$ python -q
>>> import numpy as np
>>> import numpy.linalg as la
>>> np.set_printoptions(suppress=True, linewidth=200)
>>> E = np.load("case13.npy")
>>> print(E)
[[-9 -7 -9]
 [ 7  9  7]
 [ 2  4  2]]
>>> rng = np.random.default_rng(43)
>>> Y = E + rng.integers(-2, 3, (3, 2)) @ rng.integers(-2, 3, (2, 3))
>>> print(Y)
[[ -9  -5 -10]
 [  7   5   9]
 [  2   0   4]]
>>> print(la.matrix_rank(Y - E, tol=1e-8))
1
>>> print(np.abs(Y - E).sum(axis=1))
[3 6 6]
>>> F = np.triu(rng.random((3, 3)) < 0.8, 1).astype(int)
>>> F = F + F.T
>>> print(F)
[[0 1 1]
 [1 0 0]
 [1 0 0]]
>>> vals, vecs = la.eigh(F)
>>> print(np.round(np.abs(vecs[:, -1]), 3))
[0.707 0.5   0.5  ]
>>> print(np.round(la.svd(F, compute_uv=False), 3) + 0)
[1.414 1.414 0.   ]
>>> print(np.round(vecs.T @ F @ vecs, 3) + 0)
[[-1.414  0.     0.   ]
 [ 0.     0.     0.   ]
 [ 0.     0.     1.414]]
>>> print(np.abs(vecs[:, -1]).round(6).argmax())
0
>>> print(np.round(la.eigvalsh(F @ F), 3))
[0. 2. 2.]
>>> print(np.round(la.eigvalsh(F + -2 * np.eye(3)), 3))
[-3.414 -2.    -0.586]
>>> W = np.array([[0, 3], [0, 0], [1, 2]])
>>> b = np.array([3, 2])
>>> H = np.maximum(F @ W + b, 0)
>>> print(la.matrix_rank(H))
2
>>> print((H > 0).mean(axis=0))
[1. 1.]
>>> print(H)
[[4 4]
 [3 5]
 [3 5]]
>>> print((H > 0).astype(int))
[[1 1]
 [1 1]
 [1 1]]
>>> W2 = np.array([[-6, 4, -3], [-4, -5, -7]])
>>> print(W @ W2)
[[-12 -15 -21]
 [  0   0   0]
 [-14  -6 -17]]
>>> Y = np.array([[4, 3], [5, 2]])
>>> W2 = np.kron(Y, H)
>>> print(np.round(la.norm(W2, 2), 3), np.round(la.norm(Y, 2) * la.norm(H, 2), 3))
72.38 72.38
>>> print(W2)
[[16 16 12 12]
 [12 20  9 15]
 [12 20  9 15]
 [20 20  8  8]
 [15 25  6 10]
 [15 25  6 10]]
>>> print(W2.shape)
(6, 4)
>>> x = np.array([4, 5, 5, 2])
>>> target = W2 @ x
>>> print(np.round(la.solve(W2.T @ W2, W2.T @ target), 3))
[4. 5. 5. 2.]
>>> print(target)
[228 223 223 236 235 235]
>>> target = target + 0.02 * rng.normal(size=6)
>>> print(target.round(3))
[228.001 222.988 223.012 235.993 234.993 235.031]
>>> b, *_ = la.lstsq(W2, target)
>>> print([round(float(la.norm(la.solve(W2.T @ W2 + lam * np.eye(4), W2.T @ target))), 2) for lam in (0, 1, 10, 100)])
[8.37, 8.12, 7.96, 7.68]
>>> print(np.round(W2.T @ (target - W2 @ b), 3) + 0)
[0. 0. 0. 0.]
>>> print(np.round(la.norm(target - W2 @ b), 3))
0.032
>>> print(b.round())
[4. 5. 5. 2.]
>>> print(b.round(3))
[3.995 5.004 5.006 1.995]
